$ ipython --no-banner

In [1]: import numpy as np

In [2]: import numpy.linalg as la

In [3]: np.set_printoptions(suppress=True, linewidth=120)

In [4]: m1 = np.array([[-1.0, 1.0, 1.0, 1.0, 1.0],
   ...:     [1.0, -1.0, 1.0, 1.0, 1.0],
   ...:     [1.0, 1.0, -1.0, 1.0, 1.0],
   ...:     [1.0, 1.0, 1.0, -1.0, 1.0],
   ...:     [1.0, 1.0, 1.0, 1.0, -1.0]])

In [5]: m1
Out[5]: 
array([[-1.,  1.,  1.,  1.,  1.],
       [ 1., -1.,  1.,  1.,  1.],
       [ 1.,  1., -1.,  1.,  1.],
       [ 1.,  1.,  1., -1.,  1.],
       [ 1.,  1.,  1.,  1., -1.]])

In [6]: f = np.array([0, 1, -2, -1, -3])

In [7]: M2 = m1 + np.outer(f, np.eye(5)[1])

In [8]: la.matrix_rank(M2 - m1)
Out[8]: np.int64(1)

In [9]: round(la.det(M2) / la.det(m1), 2), np.round(1 + la.solve(m1, f)[1], 2)
Out[9]: (np.float64(-0.33), np.float64(-0.33))

In [10]: M2
Out[10]: 
array([[-1.,  1.,  1.,  1.,  1.],
       [ 1.,  0.,  1.,  1.,  1.],
       [ 1., -1., -1.,  1.,  1.],
       [ 1.,  0.,  1., -1.,  1.],
       [ 1., -2.,  1.,  1., -1.]])

In [11]: la.matrix_rank(la.inv(M2) - la.inv(m1), tol=1e-8)
Out[11]: np.int64(1)

In [12]: q = M2.astype(float).copy()

In [13]: for j in range(5):
    ...:     q[:, j] -= q[:, :j] @ (q[:, :j].T @ q[:, j])
    ...:     q[:, j] /= la.norm(q[:, j])
    ...: 

In [14]: q.round(2) + 0
Out[14]: 
array([[-0.45,  0.12,  0.53,  0.5 ,  0.5 ],
       [ 0.45,  0.48,  0.27,  0.5 , -0.5 ],
       [ 0.45, -0.12, -0.53,  0.5 ,  0.5 ],
       [ 0.45,  0.48,  0.27, -0.5 ,  0.5 ],
       [ 0.45, -0.72,  0.53,  0.  ,  0.  ]])

In [15]: q, _ = la.qr(np.array([[0.5, -0.7, 1.2, 1.0],
    ...:     [-1.5, 0.8, -1.4, -0.3],
    ...:     [-0.1, 0.4, 0.0, -0.7],
    ...:     [0.5, 1.5, 2.5, -0.1]]))

In [16]: vals = np.array([0, -3, 3, 0])

In [17]: mat = q @ np.diag(vals) @ q.T

In [18]: mat.round(2)
Out[18]: 
array([[ 2.01,  1.18, -0.26,  1.47],
       [ 1.18,  0.34, -0.31, -0.23],
       [-0.26, -0.31, -0.04, -0.69],
       [ 1.47, -0.23, -0.69, -2.31]])

In [19]: U, sv, VT = la.svd(mat)

In [20]: evecs = VT[:(sv > 1e-8).sum()]

In [21]: rng = np.random.default_rng(34)

In [22]: x = mat[0] + -2 * mat[1] + rng.integers(2) * np.eye(4)[1]

In [23]: x.round(2)
Out[23]: array([-0.35,  0.51,  0.36,  1.94])

In [24]: np.round(np.diag(evecs.T @ evecs), 2)
Out[24]: array([0.85, 0.18, 0.07, 0.89])

In [25]: np.round(evecs.T @ evecs, 2)
Out[25]: 
array([[ 0.85,  0.28, -0.21, -0.06],
       [ 0.28,  0.18, -0.03,  0.27],
       [-0.21, -0.03,  0.07,  0.14],
       [-0.06,  0.27,  0.14,  0.89]])

In [26]: z = rng.permutation(4)

In [27]: z
Out[27]: array([3, 0, 1, 2])

In [28]: M2 = mat[z][:, z]

In [29]: np.allclose(M2, mat)
Out[29]: False

In [30]: M2.round(2)
Out[30]: 
array([[-2.31,  1.47, -0.23, -0.69],
       [ 1.47,  2.01,  1.18, -0.26],
       [-0.23,  1.18,  0.34, -0.31],
       [-0.69, -0.26, -0.31, -0.04]])

In [31]: vals, evecs = la.eigh(M2)

In [32]: x = np.array([-3, -2, -1, 2])

In [33]: np.round(evecs * np.abs(vals) @ evecs.T, 2)
Out[33]: 
array([[ 2.68, -0.18,  0.8 ,  0.43],
       [-0.18,  2.56,  0.84, -0.63],
       [ 0.8 ,  0.84,  0.55, -0.08],
       [ 0.43, -0.63, -0.08,  0.21]])

In [34]: np.round(evecs * np.maximum(vals, 0) @ evecs.T, 2)
Out[34]: 
array([[ 0.18,  0.65,  0.29, -0.13],
       [ 0.65,  2.28,  1.01, -0.45],
       [ 0.29,  1.01,  0.44, -0.2 ],
       [-0.13, -0.45, -0.2 ,  0.09]])

In [35]: (np.sign(evecs[:, -1].round(6)) == np.sign(evecs[0, -1].round(6))).astype(int)
Out[35]: array([1, 1, 1, 0])

In [36]: np.round(la.eigvalsh(M2[1:, 1:]), 2) + 0
Out[36]: array([-0.36,  0.  ,  2.67])
